$ ipython --no-banner

In [1]: import numpy as np

In [2]: from numpy import linalg as LA

In [3]: np.set_printoptions(suppress=True, linewidth=140)

In [4]: data = np.loadtxt("run13.csv", delimiter=",")

In [5]: print(data)
[[ 0.  0.  0.  0.]
 [ 0.  0.  0.  0.]
 [ 0.  0.  0.  0.]
 [ 1. -1. -1. -1.]
 [-1.  1.  1.  4.]
 [ 1.  5. -1. -1.]
 [ 1.  5. -1. -1.]
 [ 0.  0.  0.  0.]
 [ 0.  0.  0.  0.]
 [ 2.  2.  0.  2.]
 [-1.  3. -1. -3.]
 [ 1. -1. -1. -1.]
 [ 1. -1. -1. -1.]
 [ 2.  2.  0.  2.]
 [-1.  3. -1. -3.]
 [ 2.  2.  0.  2.]
 [ 2.  2.  0.  2.]
 [ 2.  2.  0.  2.]
 [ 0.  2. -2. -4.]
 [ 0.  0.  0.  0.]]

In [6]: gram = np.cov(data, rowvar=False)

In [7]: print(np.round(data.std(axis=0), 2))
[1.02 1.76 0.66 1.94]

In [8]: print(np.median(data, axis=0))
[0.5 1.5 0.  0. ]

In [9]: print(np.round(np.corrcoef(data.T), 2))
[[ 1.    0.12  0.06  0.45]
 [ 0.12  1.   -0.24 -0.11]
 [ 0.06 -0.24  1.    0.88]
 [ 0.45 -0.11  0.88  1.  ]]

In [10]: print(gram.round(2))
[[ 1.09  0.23  0.04  0.93]
 [ 0.23  3.27 -0.29 -0.41]
 [ 0.04 -0.29  0.46  1.19]
 [ 0.93 -0.41  1.19  3.94]]

In [11]: Ac = data - data.mean(axis=1)
ValueError: operands could not be broadcast together with shapes (20,4) (20,) 


In [12]: Ac = data - data.mean(axis=0)

In [13]: left, sigma, Vh = LA.svd(Ac, full_matrices=False)

In [14]: print((np.sign(left[:, 0]) == np.sign(left[0, 0])).astype(int))
[1 1 1 0 1 0 0 1 1 1 0 0 0 1 0 1 1 1 0 1]

In [15]: print(np.searchsorted(np.cumsum(sigma ** 2) / (sigma ** 2).sum(), 0.9) + 1)
3

In [16]: print(np.abs(Vh[0]).argmax())
3

In [17]: Ac = data - data.mean(axis=0)

In [18]: evecs = LA.svd(Ac)[2][:3]

In [19]: A2 = Ac - Ac @ evecs.T @ evecs

In [20]: print(np.round(np.diag(evecs.T @ evecs), 2))
[0.94 1.   0.17 0.89]

In [21]: print(round(LA.norm(A2) / LA.norm(Ac), 2))
0.06

In [22]: print(LA.norm(A2, axis=1).round(6).argmax())
4

In [23]: print(np.round(np.cov(Ac @ evecs.T, rowvar=False), 2) + 0)
[[4.66 0.   0.  ]
 [0.   3.22 0.  ]
 [0.   0.   0.86]]

In [24]: x = np.array([3, -3, 1, 1])

In [25]: y = data @ x

In [26]: print(np.round(LA.solve(data.T @ data, data.T @ y), 2))
[ 3. -3.  1.  1.]

In [27]: print(y)
[  0.   0.   0.   4.  -1. -14. -14.   0.   0.   2. -16.   4.   4.   2. -16.   2.   2.   2. -12.   0.]

In [28]: rng = np.random.default_rng(91631)

In [29]: y = y + 0.02 * rng.normal(size=20)

In [30]: print(y.round(2) + 0)
[ -0.01  -0.02  -0.03   4.02  -1.   -14.01 -14.02  -0.01   0.01   1.98 -16.     3.98   3.97   2.   -15.97   1.98   2.01   2.   -12.01
   0.  ]

In [31]: b, *_ = LA.lstsq(data, y)

In [32]: print(np.round(data.T @ (y - data @ b), 2) + 0)
[0. 0. 0. 0.]

In [33]: print(b.round(2))
[ 3.   -3.    1.01  1.  ]

In [34]: Z = np.array([[0, 2, 2, 2, 3]])

In [35]: m1 = rng.normal(size=(27, 1)) @ Z + np.array([-9, -5, 7, 9, 6])

In [36]: print(m1.round(2))
[[-9.   -3.8   8.2  10.2   7.79]
 [-9.   -2.37  9.63 11.63  9.94]
 [-9.   -6.32  5.68  7.68  4.02]
 [-9.   -4.73  7.27  9.27  6.41]
 [-9.   -5.91  6.09  8.09  4.63]
 [-9.   -5.94  6.06  8.06  4.6 ]
 [-9.   -3.9   8.1  10.1   7.65]
 [-9.   -6.36  5.64  7.64  3.96]
 [-9.   -6.86  5.14  7.14  3.21]
 [-9.   -4.13  7.87  9.87  7.31]
 [-9.   -0.2  11.8  13.8  13.2 ]
 [-9.   -4.22  7.78  9.78  7.16]
 [-9.   -8.44  3.56  5.56  0.84]
 [-9.   -6.67  5.33  7.33  3.5 ]
 [-9.   -4.62  7.38  9.38  6.57]
 [-9.   -8.22  3.78  5.78  1.17]
 [-9.   -1.4  10.6  12.6  11.39]
 [-9.   -7.53  4.47  6.47  2.21]
 [-9.   -0.54 11.46 13.46 12.69]
 [-9.   -4.98  7.02  9.02  6.02]
 [-9.   -6.25  5.75  7.75  4.12]
 [-9.   -0.29 11.71 13.71 13.06]
 [-9.   -3.63  8.37 10.37  8.06]
 [-9.   -4.2   7.8   9.8   7.2 ]
 [-9.   -6.62  5.38  7.38  3.57]
 [-9.   -4.42  7.58  9.58  6.87]
 [-9.   -5.2   6.8   8.8   5.71]]

In [37]: left, sigma, Vh = LA.svd(m1)

In [38]: evecs = Vh[:(sigma > 1e-8).sum()]

In [39]: x = m1[9] + 4 * m1[16] + rng.integers(2) * np.eye(5)[3]

In [40]: print(x.round(2))
[-45.    -9.74  50.26  61.26  52.88]

In [41]: print(np.round(np.diag(evecs.T @ evecs), 2))
[0.41 0.59 0.24 0.33 0.43]

In [42]: print(round(float(LA.norm(x - evecs.T @ evecs @ x)), 2))
0.82

In [43]: print(np.round(evecs.T @ evecs, 2))
[[ 0.41  0.4  -0.15 -0.24 -0.01]
 [ 0.4   0.59  0.05 -0.04  0.27]
 [-0.15  0.05  0.24  0.28  0.29]
 [-0.24 -0.04  0.28  0.33  0.29]
 [-0.01  0.27  0.29  0.29  0.43]]

In [44]: print(LA.matrix_rank(np.vstack([m1, x])))
3

In [45]: lab = rng.integers(0, 3, 6)

In [46]: E = np.array([[2, 2, -3, 1, -2, -2],
    ...:     [1, -2, -2, 0, 2, -3],
    ...:     [1, 1, 0, 1, 0, 1],
    ...:     [-3, -1, 3, 3, 0, 1],
    ...:     [3, -2, 0, 1, -3, 3],
    ...:     [-3, 3, 0, -3, 2, 0]]) * (lab[:, None] == lab)

In [47]: print(E)
[[ 2  0 -3  1  0 -2]
 [ 0 -2  0  0  2  0]
 [ 1  0  0  1  0  1]
 [-3  0  3  3  0  1]
 [ 0 -2  0  0 -3  0]
 [-3  0  0 -3  0  0]]

In [48]: lab = rng.permutation(6)

In [49]: print(lab)
[0 1 5 2 3 4]

In [50]: A2 = E[lab][:, lab]

In [51]: print(A2)
[[ 2  0 -2 -3  1  0]
 [ 0 -2  0  0  0  2]
 [-3  0  0  0 -3  0]
 [ 1  0  1  0  1  0]
 [-3  0  1  3  3  0]
 [ 0 -2  0  0  0 -3]]

In [52]: print(np.round(np.sort(np.abs(LA.eigvals(A2))), 2))
[1.59 1.59 3.16 3.16 4.21 4.21]

In [53]: print(round(LA.det(A2), 2), round(float(LA.det(E[lab])), 2))
450.0 -450.0

In [54]: print(np.trace(A2))
0

In [55]: x = np.array([-1, 3, -2, 3, 1, -3])

In [56]: print(LA.norm(A2 @ x) <= LA.norm(A2, 2) * LA.norm(x) + 1e-9)
True

In [57]: print((A2 @ x).argmax())
4

In [58]: print(A2 @ (2 * x))
[-12 -24   0  -4  26   6]

In [59]: feats = np.array([[15, -9, 6, -9], [-10, 6, -4, 6], [-15, 9, -6, 9]])

In [60]: A2 = feats / np.sqrt((feats ** 2).mean(axis=1, keepdims=True))

In [61]: print(LA.matrix_rank(A2) == LA.matrix_rank(feats))
True

In [62]: print(feats - feats.mean(axis=1, keepdims=True))
[[ 14.25  -9.75   5.25  -9.75]
 [ -9.5    6.5   -3.5    6.5 ]
 [-14.25   9.75  -5.25   9.75]]

In [63]: print(A2[1].round(2))
[-1.46  0.88 -0.58  0.88]

In [64]: u = np.array([-5, 3])

In [65]: print(np.convolve(feats[2], u))
[ 75 -90  57 -63  27]

In [66]: print(np.cross(feats[2, :3], feats[0, :3]))
[0 0 0]

In [67]: print(np.polyval(u, feats[2]))
[ 78 -42  33 -42]

In [68]: W0 = np.maximum(np.array([[2, 1, 0],
    ...:     [1, 1, 2],
    ...:     [1, 1, 1],
    ...:     [1, 2, 2],
    ...:     [1, 1, 0],
    ...:     [2, 2, 0],
    ...:     [0, 0, 0],
    ...:     [1, 0, 0],
    ...:     [0, 1, 2],
    ...:     [0, 2, 2],
    ...:     [2, 0, 2],
    ...:     [1, 2, 0]]) @ np.array([[2, 0, 2, 0], [0, 1, 0, 0], [1, 1, 0, 0]]) + np.array([0, 0, 0, 2]), 0)

In [69]: print(W0)
[[4 1 4 2]
 [4 3 2 2]
 [3 2 2 2]
 [4 4 2 2]
 [2 1 2 2]
 [4 2 4 2]
 [0 0 0 2]
 [2 0 2 2]
 [2 3 0 2]
 [2 4 0 2]
 [6 2 4 2]
 [2 2 2 2]]

In [70]: proj = W0 @ LA.solve(W0.T @ W0, W0.T)

In [71]: print(np.allclose(proj @ proj, proj))
True

In [72]: print(np.round(LA.eigvalsh(proj), 2) + 0)
[0. 0. 0. 0. 0. 0. 0. 0. 1. 1. 1. 1.]

In [73]: X = np.loadtxt("case16.csv", delimiter=",")

In [74]: print(X)
[[  0.   0.   0.   0.]
 [ -3.  -1.   0.   0.]
 [  0.   0.   0.   0.]
 [ -6.  -2. -12.  -4.]]

In [75]: r = LA.matrix_rank(X)

In [76]: print(r)
2

In [77]: N = LA.svd(X)[2][r:].T

In [78]: print(np.round(X @ N, 2) + 0)
[[0. 0.]
 [0. 0.]
 [0. 0.]
 [0. 0.]]

In [79]: print(np.round(N @ N.T, 2) + 0)
[[ 0.1 -0.3  0.   0. ]
 [-0.3  0.9  0.   0. ]
 [ 0.   0.   0.1 -0.3]
 [ 0.   0.  -0.3  0.9]]

In [80]: mat = np.load("sample5.npy")

In [81]: print(mat)
[[-3  1  3  0 -3 -1]
 [ 1 -3  1  3  0 -3]
 [ 3  1 -3  1  3  0]
 [ 0  3  1 -3  1  3]
 [-3  0  3  1 -3  1]
 [-1 -3  0  3  1 -3]]

In [82]: A2 = np.array([[-1, -3], [2, 0], [3, -1], [-2, -2], [1, 3], [-1, -1]])

In [83]: print(LA.matrix_rank(np.vstack([mat, A2.T])))
6

In [84]: print(LA.matrix_rank(mat @ A2))
2

In [85]: print(np.einsum("ik,kj->ij", mat, A2))
[[12 -2]
 [-7 -7]
 [-9  1]
 [13  5]
 [ 6 -6]
 [-7  3]]

In [86]: print(np.einsum("ij,ij->i", mat, mat))
[29 29 29 29 29 29]

In [87]: print(np.einsum("ik,kj->ji", mat, A2))
[[12 -7 -9 13  6 -7]
 [-2 -7  1  5 -6  3]]

In [88]: ev, evecs = LA.eigh(mat)

In [89]: x = np.array([2, 0, 1, 0, 3, 3])

In [90]: print(np.abs(mat).sum(axis=1).max(), round(float(np.abs(ev).max()), 2))
11 9.0

In [91]: print(np.round(LA.eigvalsh(mat[1:, 1:]), 2))
[-9.   -6.16 -1.73  0.16  1.73]

In [92]: print(x @ mat @ x)
-69

In [93]: print(np.round(evecs * np.abs(ev) @ evecs.T, 2) + 0)
[[ 4.15  0.   -2.42  0.    2.42  0.  ]
 [ 0.    4.15  0.   -2.42  0.    2.42]
 [-2.42  0.    4.15  0.   -2.42  0.  ]
 [ 0.   -2.42  0.    4.15  0.   -2.42]
 [ 2.42  0.   -2.42  0.    4.15  0.  ]
 [ 0.    2.42  0.   -2.42  0.    4.15]]

In [94]: u = np.array([3, 2, 0])

In [95]: print(np.correlate(mat[5], mat[1], "full"))
[  3   9  -3 -19  -3  26   3 -17  -3  10  -3]

In [96]: print(np.cross(mat[5, :3], mat[1, :3]))
[-3  1  6]

In [97]: A2 = mat / np.sqrt((mat ** 2).mean(axis=1, keepdims=True))

In [98]: print(LA.matrix_rank(A2) == LA.matrix_rank(mat))
True

In [99]: print(A2[3].round(2))
[ 0.    1.36  0.45 -1.36  0.45  1.36]

In [100]: print(np.round(LA.norm(A2, axis=1), 2))
[2.45 2.45 2.45 2.45 2.45 2.45]

In [101]: A = np.loadtxt("out11.csv", delimiter=",")

In [102]: print(A)
[[-0.04  0.   -0.16  0.06 -0.19]
 [ 0.    0.    0.    0.    0.  ]
 [-0.68  0.   -2.72  1.02 -3.23]
 [-0.08  0.   -0.32  0.12 -0.38]
 [ 0.24  0.    0.96 -0.36  1.14]
 [ 0.24  0.    0.96 -0.36  1.14]]

In [103]: blk = np.stack([A, 3 * A, A[::-1]])

In [104]: print(np.round(LA.norm(blk, axis=(1, 2)), 2))
[ 4.95 14.84  4.95]

In [105]: print(LA.matrix_rank(blk))
[1 1 1]

In [106]: print(np.round(blk.sum(axis=0), 2))
[[  0.08   0.     0.32  -0.12   0.38]
 [  0.24   0.     0.96  -0.36   1.14]
 [ -2.8    0.   -11.2    4.2  -13.3 ]
 [ -1.     0.    -4.     1.5   -4.75]
 [  0.96   0.     3.84  -1.44   4.56]
 [  0.92   0.     3.68  -1.38   4.37]]

In [107]: print(np.round(np.einsum("bij,cij->bc", blk, blk), 2))
[[ 24.49  73.46   3.75]
 [ 73.46 220.37  11.24]
 [  3.75  11.24  24.49]]

In [108]: left, sigma, Vh = LA.svd(A)

In [109]: print(np.argmax(sigma[:-1] / (sigma[1:] + 1e-6)) + 1)
1

In [110]: print(sigma.round(2) + 0)
[4.95 0.   0.   0.   0.  ]

In [111]: A2 = left[:, :1] @ np.diag(sigma[:1]) @ Vh[:1]

In [112]: print(np.round(LA.norm(A - A2, 2), 2), round(float(sigma[1]), 2))
0.0 0.0

In [113]: print(A2.round(2))
[[-0.04  0.   -0.16  0.06 -0.19]
 [ 0.    0.    0.    0.    0.  ]
 [-0.68  0.   -2.72  1.02 -3.23]
 [-0.08  0.   -0.32  0.12 -0.38]
 [ 0.24  0.    0.96 -0.36  1.14]
 [ 0.24  0.    0.96 -0.36  1.14]]

In [114]: print(np.round(np.abs(A - A2).max(), 2))
0.0

In [115]: print(np.argsort(-LA.norm(A, axis=0).round(6), kind="stable")[:3])
[4 2 3]

In [116]: print(LA.matrix_rank(A, rtol=0.1))
1
